In [1]: import numpy as np

In [2]: from numpy import linalg as LA

In [3]: np.set_printoptions(suppress=True, linewidth=120)

In [4]: rd = lambda a: np.round(a, 3) + 0

In [5]: W0 = np.loadtxt("w.csv", delimiter=",")

In [6]: W0
Out[6]: 
array([[  2.147,   1.158,  -0.607,  -1.156,   0.746,  -0.228,  -3.693,  -5.593],
       [ -2.033,  -0.756,   0.653,   0.923,   0.083,  -0.739,   2.092,   3.361],
       [  0.958,   0.335,  -0.467,  -0.451,  -0.207,   0.368,  -1.034,  -1.672],
       [  6.438,   3.044,  -3.248,  -2.236,  -1.982,   1.7  ,  -8.341, -12.79 ],
       [ -1.405,  -0.375,   1.031,   0.31 ,   1.42 ,  -1.235,   0.686,   1.246],
       [  2.124,   0.546,  -1.669,  -0.527,  -2.184,   1.941,  -1.003,  -1.818]])

In [7]: rd(LA.norm(W0))
Out[7]: np.float64(20.413)

In [8]: rd(LA.svd(W0, compute_uv=False))
Out[8]: array([20.   ,  4.   ,  0.8  ,  0.16 ,  0.032,  0.006])

In [9]: np.abs(W0).max()
Out[9]: np.float64(12.79)

In [10]: W0.sum(axis=0)
Out[10]: array([  8.229,   3.952,  -4.307,  -3.137,  -2.124,   1.807, -11.293, -17.266])

In [11]: rd(W0.sum(axis=1))
Out[11]: array([ -7.226,   3.584,  -2.17 , -17.415,   1.678,  -2.59 ])

In [12]: rd(W0.mean(axis=0))
Out[12]: array([ 1.372,  0.659, -0.718, -0.523, -0.354,  0.301, -1.882, -2.878])

In [13]: np.unravel_index(np.abs(W0).argmax(), W0.shape)
Out[13]: (np.int64(3), np.int64(7))

In [14]: np.count_nonzero(W0)
Out[14]: np.int64(48)

In [15]: u = np.array([-1, -3, -2, 2, 0, -1, 1])

In [16]: data = np.array([np.roll(u, i) for i in range(7)])

In [17]: data
Out[17]: 
array([[-1, -3, -2,  2,  0, -1,  1],
       [ 1, -1, -3, -2,  2,  0, -1],
       [-1,  1, -1, -3, -2,  2,  0],
       [ 0, -1,  1, -1, -3, -2,  2],
       [ 2,  0, -1,  1, -1, -3, -2],
       [-2,  2,  0, -1,  1, -1, -3],
       [-3, -2,  2,  0, -1,  1, -1]])

In [18]: vec = np.array([7, 2, 0, 1, 6, 4, 5])

In [19]: h1 = np.maximum(data @ vec, 0)

In [20]: data.T @ h1
Out[20]: array([ 10, -10, -30, -20,  20,   0, -10])

In [21]: Y = LA.inv(data)

In [22]: rd(LA.det(data) * LA.det(Y))
Out[22]: np.float64(1.0)

In [23]: print(np.allclose(Y, data.T))
False

In [24]: rd(LA.inv(Y))
Out[24]: 
array([[-1., -3., -2.,  2.,  0., -1.,  1.],
       [ 1., -1., -3., -2.,  2.,  0., -1.],
       [-1.,  1., -1., -3., -2.,  2.,  0.],
       [ 0., -1.,  1., -1., -3., -2.,  2.],
       [ 2.,  0., -1.,  1., -1., -3., -2.],
       [-2.,  2.,  0., -1.,  1., -1., -3.],
       [-3., -2.,  2.,  0., -1.,  1., -1.]])

In [25]: rd(LA.cond(data))
Out[25]: np.float64(3.349)

In [26]: Y = W0 / np.sqrt((W0 ** 2).mean(axis=1, keepdims=True))

In [27]: rd(Y[5])
Out[27]: array([ 1.32 ,  0.339, -1.037, -0.327, -1.357,  1.206, -0.623, -1.13 ])

In [28]: print(LA.matrix_rank(W0 - W0.mean(axis=1, keepdims=True)))
6

In [29]: Y = W0 / LA.norm(W0, axis=1, keepdims=True)

In [30]: C2 = Y @ Y.T

In [31]: rd(LA.norm(Y, axis=1))
Out[31]: array([1., 1., 1., 1., 1., 1.])

In [32]: rd(C2[0])
Out[32]: array([ 1.   , -0.96 ,  0.947,  0.959, -0.581,  0.561])

In [33]: rd(np.degrees(np.arccos(np.clip(C2[0, 1], -1, 1))))
Out[33]: np.float64(163.764)

In [34]: np.argwhere(np.triu(np.abs(C2) > 0.95, 1))
Out[34]: 
array([[0, 1],
       [0, 3],
       [1, 2],
       [1, 3],
       [2, 3],
       [4, 5]])
